$ python -q
>>> import numpy as np
>>> np.set_printoptions(suppress=True, linewidth=100)
>>> rnd = lambda a: np.round(a, 2) + 0
>>> m1 = np.loadtxt("m.csv", delimiter=",")
>>> m1
array([[5., 1., 2., 0., 9., 3., 6., 4., 7., 7.],
       [5., 8., 5., 8., 5., 3., 3., 2., 3., 7.],
       [7., 2., 3., 4., 0., 0., 8., 0., 4., 1.],
       [7., 3., 4., 6., 2., 9., 1., 2., 1., 6.],
       [5., 9., 5., 6., 9., 8., 6., 5., 9., 7.],
       [6., 7., 6., 4., 3., 1., 7., 4., 2., 2.],
       [6., 0., 8., 3., 1., 6., 8., 8., 3., 9.],
       [5., 6., 5., 2., 0., 7., 5., 2., 8., 9.],
       [9., 4., 7., 3., 8., 2., 2., 3., 8., 3.],
       [0., 2., 8., 6., 8., 8., 5., 3., 5., 4.]])
>>> rng = np.random.default_rng(1656)
>>> lab = rng.permutation(10)
>>> lab
array([0, 7, 2, 8, 9, 3, 4, 1, 5, 6])
>>> M2 = m1[lab][:, lab]
>>> np.trace(M2)
np.float64(54.0)
>>> np.allclose(M2, m1)
False
>>> f, v = m1[9], m1[2]
>>> f @ f
np.float64(307.0)
>>> f @ v
np.float64(116.0)
>>> p = (f @ v) / (f @ f) * f
>>> rnd(np.linalg.norm(f + v) ** 2 + np.linalg.norm(f - v) ** 2)
np.float64(932.0)
>>> rnd(p)
array([0.  , 0.76, 3.02, 2.27, 3.02, 3.02, 1.89, 1.13, 1.89, 1.51])
>>> rnd(np.linalg.norm(m1[0] - m1[8]))
np.float64(9.75)
>>> rnd(np.linalg.norm(m1, axis=0))
array([18.73, 16.25, 17.8 , 15.03, 18.14, 17.8 , 17.69, 12.29, 17.94, 19.36])
>>> rnd(np.linalg.norm(m1, 1)), rnd(np.linalg.norm(m1, np.inf))
(np.float64(55.0), np.float64(69.0))
>>> rnd(np.linalg.norm(m1, "nuc"))
np.float64(115.19)
>>> rnd(np.linalg.norm(m1) ** 2 / np.linalg.norm(m1, 2) ** 2)
np.float64(1.25)
>>> np.linalg.norm(m1, axis=1).argmax()
np.int64(4)
>>> rnd(np.linalg.norm(m1[0], 1)), rnd(np.linalg.norm(m1[0], np.inf))
(np.float64(44.0), np.float64(9.0))
